$ ipython --no-banner

In [1]: import numpy as np

In [2]: import numpy.linalg as la

In [3]: np.set_printoptions(precision=2, suppress=True, linewidth=100)

In [4]: def rnd(a):
   ...:     return np.round(a, 2) + 0
   ...: 

In [5]: B = np.array([[1]])

In [6]: W2 = np.array([[2, 0, 1], [1, 1, 2], [0, 2, 1]])

In [7]: E = np.block([[B, np.zeros((1, 3))], [np.zeros((3, 1)), W2]])

In [8]: print(E)
[[1. 0. 0. 0.]
 [0. 2. 0. 1.]
 [0. 1. 1. 2.]
 [0. 0. 2. 1.]]

In [9]: q = E.astype(float).copy()

In [10]: for j in range(4):
    ...:     q[:, j] -= q[:, :j] @ (q[:, :j].T @ q[:, j])
    ...:     q[:, j] /= la.norm(q[:, j])
    ...: 

In [11]: print(rnd(q.T @ q))
[[1. 0. 0. 0.]
 [0. 1. 0. 0.]
 [0. 0. 1. 0.]
 [0. 0. 0. 1.]]

In [12]: print(rnd(q))
[[ 1.    0.    0.    0.  ]
 [ 0.    0.89 -0.18 -0.41]
 [ 0.    0.45  0.37  0.82]
 [ 0.    0.    0.91 -0.41]]

In [13]: B = E / la.norm(E, axis=1, keepdims=True)

In [14]: C2 = B @ B.T

In [15]: print(np.argwhere(np.triu(np.abs(C2) > 0.95, 1)))
[]

In [16]: print((np.abs(C2) > 0.9).astype(int))
[[1 0 0 0]
 [0 1 0 0]
 [0 0 1 0]
 [0 0 0 1]]

In [17]: print(rnd(C2))
[[1.   0.   0.   0.  ]
 [0.   1.   0.73 0.2 ]
 [0.   0.73 1.   0.73]
 [0.   0.2  0.73 1.  ]]

In [18]: X = np.loadtxt("a.csv", delimiter=",")

In [19]: print(X)
[[  4.   0.  -1.   0.  -1.]
 [ -2.  10.  -2. -10.   8.]
 [  0. -12.   3.  12.  -9.]]

In [20]: rank = la.matrix_rank(X)

In [21]: print(rank)
2

In [22]: N = la.svd(X)[2][rank:].T

In [23]: print([int(la.matrix_rank(X[:i])) for i in range(1, len(X) + 1)])
[1, 2, 2]

In [24]: print(rnd(X @ N))
[[0. 0. 0.]
 [0. 0. 0.]
 [0. 0. 0.]]

In [25]: print(N.shape)
(5, 3)

In [26]: print(rnd(N @ N.T))
[[ 0.11 -0.04  0.23  0.04  0.19]
 [-0.04  0.62  0.11  0.38 -0.28]
 [ 0.23  0.11  0.91 -0.11  0.02]
 [ 0.04  0.38 -0.11  0.62  0.28]
 [ 0.19 -0.28  0.02  0.28  0.74]]

In [27]: print(np.allclose(X @ N, 0))
True
